>>> import numpy as np
>>> from numpy import linalg as LA
>>> np.set_printoptions(precision=2, suppress=True, linewidth=100)
>>> rnd = lambda a: np.round(a, 2) + 0
>>> data = np.loadtxt("a.csv", delimiter=",")
>>> data
array([[ 1. , -0.9,  0.2,  1.7,  1.7, -0.5,  0.2, -0.7,  0.4, -1.9,  0. , -0.3,  0.6,  0.1],
       [ 1.2,  0. ,  0.8, -0.4, -2. ,  1.1,  0.5, -1.1,  0.6,  0.7, -0.9, -0.6, -1.5,  0.9],
       [ 0.1,  0.8,  0.6,  0.2,  1.8, -1. ,  0.6,  0.9,  0.3, -0.7,  0.4,  0.1,  1.7, -1.6],
       [ 0.6,  2.1, -0.7,  0.1, -1.8,  0. ,  0.6,  0.2,  0.5,  0.2,  0.8,  0.6,  0.3,  1.6],
       [ 0. ,  0.3,  0.6, -1.4, -0.1,  0. , -1.1, -0.4,  0.8,  0. , -0.4, -1.3,  0.6,  0.3],
       [-0.2, -0.3, -0.7, -0.6, -0.3,  0. ,  0.5, -1.5, -0.9, -0.2,  0.2, -1.2, -0.9, -0.8],
       [-0.1,  0.7, -0.5,  0.1, -0.7, -0.8,  0. , -0.5, -0.4,  0.3,  0.4,  0.4, -0.5, -0.6],
       [ 0.2,  1.7,  1.7,  1.3,  0.1,  0.1, -1.2,  0.3, -1. , -0.1,  0.8, -1. , -0.1,  0.6]])
>>> def softmax(z):
...     e = np.exp(z - z.max(axis=-1, keepdims=True))
...     return e / e.sum(axis=-1, keepdims=True)
... 
>>> rnd(softmax(data[4] + 3))
array([0.07, 0.09, 0.12, 0.02, 0.06, 0.07, 0.02, 0.05, 0.15, 0.07, 0.05, 0.02, 0.12, 0.09])
>>> rnd(softmax(data).sum(axis=1))
array([1., 1., 1., 1., 1., 1., 1., 1.])
>>> scores = data @ data.T / np.sqrt(14)
>>> softmax(scores).round(6).argmax(axis=1)
array([0, 1, 2, 3, 4, 5, 6, 7])
>>> t = np.radians(45)
>>> r_ = np.eye(14)
>>> r_[9, 9] = r_[4, 4] = np.cos(t)
>>> r_[9, 4], r_[4, 9] = -np.sin(t), np.sin(t)
>>> A2 = data @ r_.T
>>> np.allclose(data @ data.T, A2 @ A2.T)
True
>>> rnd(np.abs(A2 - data).max(axis=0))
array([0.  , 0.  , 0.  , 0.  , 1.84, 0.  , 0.  , 0.  , 0.  , 1.21, 0.  , 0.  , 0.  , 0.  ])
>>> rnd(LA.svd(data, compute_uv=False)), rnd(LA.svd(A2, compute_uv=False))
(array([5.43, 3.95, 3.4 , 2.95, 2.71, 2.25, 1.69, 1.  ]), array([5.43, 3.95, 3.4 , 2.95, 2.71, 2.25, 1.69, 1.  ]))
>>> rnd(data - data[0])
array([[ 0. ,  0. ,  0. ,  0. ,  0. ,  0. ,  0. ,  0. ,  0. ,  0. ,  0. ,  0. ,  0. ,  0. ],
       [ 0.2,  0.9,  0.6, -2.1, -3.7,  1.6,  0.3, -0.4,  0.2,  2.6, -0.9, -0.3, -2.1,  0.8],
       [-0.9,  1.7,  0.4, -1.5,  0.1, -0.5,  0.4,  1.6, -0.1,  1.2,  0.4,  0.4,  1.1, -1.7],
       [-0.4,  3. , -0.9, -1.6, -3.5,  0.5,  0.4,  0.9,  0.1,  2.1,  0.8,  0.9, -0.3,  1.5],
       [-1. ,  1.2,  0.4, -3.1, -1.8,  0.5, -1.3,  0.3,  0.4,  1.9, -0.4, -1. ,  0. ,  0.2],
       [-1.2,  0.6, -0.9, -2.3, -2. ,  0.5,  0.3, -0.8, -1.3,  1.7,  0.2, -0.9, -1.5, -0.9],
       [-1.1,  1.6, -0.7, -1.6, -2.4, -0.3, -0.2,  0.2, -0.8,  2.2,  0.4,  0.7, -1.1, -0.7],
       [-0.8,  2.6,  1.5, -0.4, -1.6,  0.6, -1.4,  1. , -1.4,  1.8,  0.8, -0.7, -0.7,  0.5]])
>>> np.unravel_index(np.abs(data).argmax(), data.shape)
(np.int64(3), np.int64(1))
>>> rnd(LA.svd(data, compute_uv=False))
array([5.43, 3.95, 3.4 , 2.95, 2.71, 2.25, 1.69, 1.  ])
>>> rnd(data.sum(axis=0))
array([ 2.8,  4.4,  2. ,  1. , -1.3, -1.1,  0.1, -2.8,  0.3, -1.7,  1.3, -3.3,  0.2,  0.5])
>>> rnd(data.sum(axis=1))
array([ 1.6, -0.7,  4.2,  5.1, -2.1, -6.9, -2.2,  3.4])
>>> rnd(LA.norm(data))
np.float64(9.03)
>>> rnd(data.mean(axis=0))
array([ 0.35,  0.55,  0.25,  0.12, -0.16, -0.14,  0.01, -0.35,  0.04, -0.21,  0.16, -0.41,  0.02,
        0.06])
>>> W0 = np.loadtxt("arr.csv", delimiter=",")
>>> W0
array([[-1.,  3., -2.,  0.,  1., -2.,  3.,  3.,  0.,  0., -2.,  3.,  0., -1.],
       [ 3., -1.,  3., -2.,  0.,  1., -2.,  3.,  3.,  0.,  0., -2.,  3.,  0.],
       [-2.,  3., -1.,  3., -2.,  0.,  1., -2.,  3.,  3.,  0.,  0., -2.,  3.],
       [ 0., -2.,  3., -1.,  3., -2.,  0.,  1., -2.,  3.,  3.,  0.,  0., -2.],
       [ 1.,  0., -2.,  3., -1.,  3., -2.,  0.,  1., -2.,  3.,  3.,  0.,  0.],
       [-2.,  1.,  0., -2.,  3., -1.,  3., -2.,  0.,  1., -2.,  3.,  3.,  0.],
       [ 3., -2.,  1.,  0., -2.,  3., -1.,  3., -2.,  0.,  1., -2.,  3.,  3.],
       [ 3.,  3., -2.,  1.,  0., -2.,  3., -1.,  3., -2.,  0.,  1., -2.,  3.],
       [ 0.,  3.,  3., -2.,  1.,  0., -2.,  3., -1.,  3., -2.,  0.,  1., -2.],
       [ 0.,  0.,  3.,  3., -2.,  1.,  0., -2.,  3., -1.,  3., -2.,  0.,  1.],
       [-2.,  0.,  0.,  3.,  3., -2.,  1.,  0., -2.,  3., -1.,  3., -2.,  0.],
       [ 3., -2.,  0.,  0.,  3.,  3., -2.,  1.,  0., -2.,  3., -1.,  3., -2.],
       [ 0.,  3., -2.,  0.,  0.,  3.,  3., -2.,  1.,  0., -2.,  3., -1.,  3.],
       [-1.,  0.,  3., -2.,  0.,  0.,  3.,  3., -2.,  1.,  0., -2.,  3., -1.]])
>>> # equal to its transpose
>>> Q, r_ = LA.qr(W0)
>>> Q.shape, r_.shape
((14, 14), (14, 14))
>>> rnd(np.trace(Q @ Q.T))
np.float64(14.0)
>>> t = np.radians(45)
>>> r_ = np.eye(14)
>>> r_[8, 8] = r_[7, 7] = np.cos(t)
>>> r_[8, 7], r_[7, 8] = -np.sin(t), np.sin(t)
>>> A2 = W0 @ r_.T
>>> np.allclose(W0 @ W0.T, A2 @ A2.T)
True
>>> rnd(np.abs(A2 - W0).max(axis=0))
array([0.  , 0.  , 0.  , 0.  , 0.  , 0.  , 0.  , 2.71, 3.  , 0.  , 0.  , 0.  , 0.  , 0.  ])
>>> rng = np.random.default_rng(3755)
>>> A2 = W0 + rng.integers(-2, 3, (14, 13)) @ rng.integers(-2, 3, (13, 14))
>>> A2
array([[ -7.,   0.,  12.,   3.,   5.,  -2.,   7.,  -5.,   1.,  -9.,  10.,   1.,  11., -12.],
       [ -2.,   7.,  14.,  10.,  -7.,  12.,   0.,  -3.,  -8., -19.,  16., -14.,  14.,  -8.],
       [ -3., -13.,  -6.,  -7.,   1.,  -8.,   1.,   3.,  13.,  10.,  -3.,   4.,  -2.,   6.],
       [  3.,  -9.,   5., -12., -11.,   2.,   4.,  -4.,   2.,   7.,   2.,  -5.,   0.,  -4.],
       [  5.,   3.,  -4., -10.,  -9.,   1.,  -5.,   0.,  16.,   7.,   4.,  -6.,  -6.,   5.],
       [ -8.,   7.,   6.,   8.,  -3.,  -8.,   7.,  -6.,   2.,   0.,  -3.,   6.,   3.,   6.],
       [  2.,  -4., -17.,   0.,  11.,   7.,  -5.,   6.,   1.,   2.,   9.,  -6.,  22.,  -8.],
       [ -1.,   2.,   2.,  -4.,   4.,   3.,   8.,  -7.,  -4.,  -8.,   6.,   3.,   3.,  -3.],
       [  2.,  -1.,  -9.,  -1.,  11.,   1.,  -6.,   6.,   5.,  11.,  -2.,   1.,   7.,  -1.],
       [ -2.,   3.,   7.,   9.,  -9., -10.,   3.,  -8.,  13.,   1.,   0.,   3.,   5.,  -3.],
       [  3.,   3., -16.,   0.,  17.,   6.,  -3.,   5.,   0.,   9.,   3.,  -3.,   4.,  -5.],
       [  8.,   2.,  12.,   0.,  -4.,   1., -13.,  -1.,  -5., -16.,   2.,   2.,  -2.,  -1.],
       [ -5.,  -5.,  -1.,  -1.,  14.,   0.,  -1.,   2.,   1.,  -5.,   4.,   4.,   8.,   5.],
       [  2.,  -3.,  -4.,  -9.,   6.,   1.,  -9.,   1., -12.,  -4.,  -2.,   5.,   5.,   4.]])
>>> rnd(LA.svd(A2 - W0, compute_uv=False))
array([56.84, 50.61, 32.84, 29.97, 26.85, 18.99, 16.04, 12.16, 10.49,  6.01,  2.52,  2.  ,  1.16,
        0.  ])
>>> np.abs(A2 - W0).sum(axis=1)
array([ 88., 139.,  75.,  66.,  80.,  62.,  92.,  66.,  59.,  71.,  87.,  72.,  63.,  72.])
>>> A2 = W0 / np.sqrt((W0 ** 2).mean(axis=1, keepdims=True))
>>> LA.matrix_rank(A2) == LA.matrix_rank(W0)
np.True_
>>> LA.matrix_rank(W0 - W0.mean(axis=1, keepdims=True))
np.int64(13)
>>> rnd(A2[0])
array([-0.52,  1.57, -1.05,  0.  ,  0.52, -1.05,  1.57,  1.57,  0.  ,  0.  , -1.05,  1.57,  0.  ,
       -0.52])
>>> rnd(LA.norm(A2, axis=1))
array([3.74, 3.74, 3.74, 3.74, 3.74, 3.74, 3.74, 3.74, 3.74, 3.74, 3.74, 3.74, 3.74, 3.74])
>>> feats = np.loadtxt("mat.csv", delimiter=",")
>>> feats
array([[ 0.,  9., -3., -3.,  4., -2., -3.,  4.,  0.],
       [ 0.,  0., -9., -4.,  6., -9.,  8., -8., -7.],
       [ 0.,  0.,  0., -3.,  4., -8., -7.,  9.,  9.],
       [ 0.,  0.,  0.,  0.,  2.,  7.,  9.,  5., -3.],
       [ 0.,  0.,  0.,  0.,  0.,  0., -9.,  1.,  7.],
       [ 0.,  0.,  0.,  0.,  0.,  0.,  1.,  9., -1.],
       [ 0.,  0.,  0.,  0.,  0.,  0.,  0., -5., -1.],
       [ 0.,  0.,  0.,  0.,  0.,  0.,  0.,  0.,  3.],
       [ 0.,  0.,  0.,  0.,  0.,  0.,  0.,  0.,  0.]])
>>> # triangular
>>> vec = np.array([2, 0, -1, 2, -1, 0, -1, 2, -2])
>>> h = np.maximum(feats @ vec, 0)
>>> h
array([ 4.,  0.,  0.,  5.,  0., 19.,  0.,  0.,  0.])
>>> rnd(np.tanh(feats @ vec))
array([ 1., -1., -1.,  1., -1.,  1., -1., -1.,  0.])
>>> feats.T @ h
array([  0.,  36., -12., -12.,  26.,  27.,  52., 212., -34.])
>>> feats * (h > 1e-9)[:, None]
array([[ 0.,  9., -3., -3.,  4., -2., -3.,  4.,  0.],
       [ 0.,  0., -0., -0.,  0., -0.,  0., -0., -0.],
       [ 0.,  0.,  0., -0.,  0., -0., -0.,  0.,  0.],
       [ 0.,  0.,  0.,  0.,  2.,  7.,  9.,  5., -3.],
       [ 0.,  0.,  0.,  0.,  0.,  0., -0.,  0.,  0.],
       [ 0.,  0.,  0.,  0.,  0.,  0.,  1.,  9., -1.],
       [ 0.,  0.,  0.,  0.,  0.,  0.,  0., -0., -0.],
       [ 0.,  0.,  0.,  0.,  0.,  0.,  0.,  0.,  0.],
       [ 0.,  0.,  0.,  0.,  0.,  0.,  0.,  0.,  0.]])
>>> np.flatnonzero(h > 1e-9)
array([0, 3, 5])
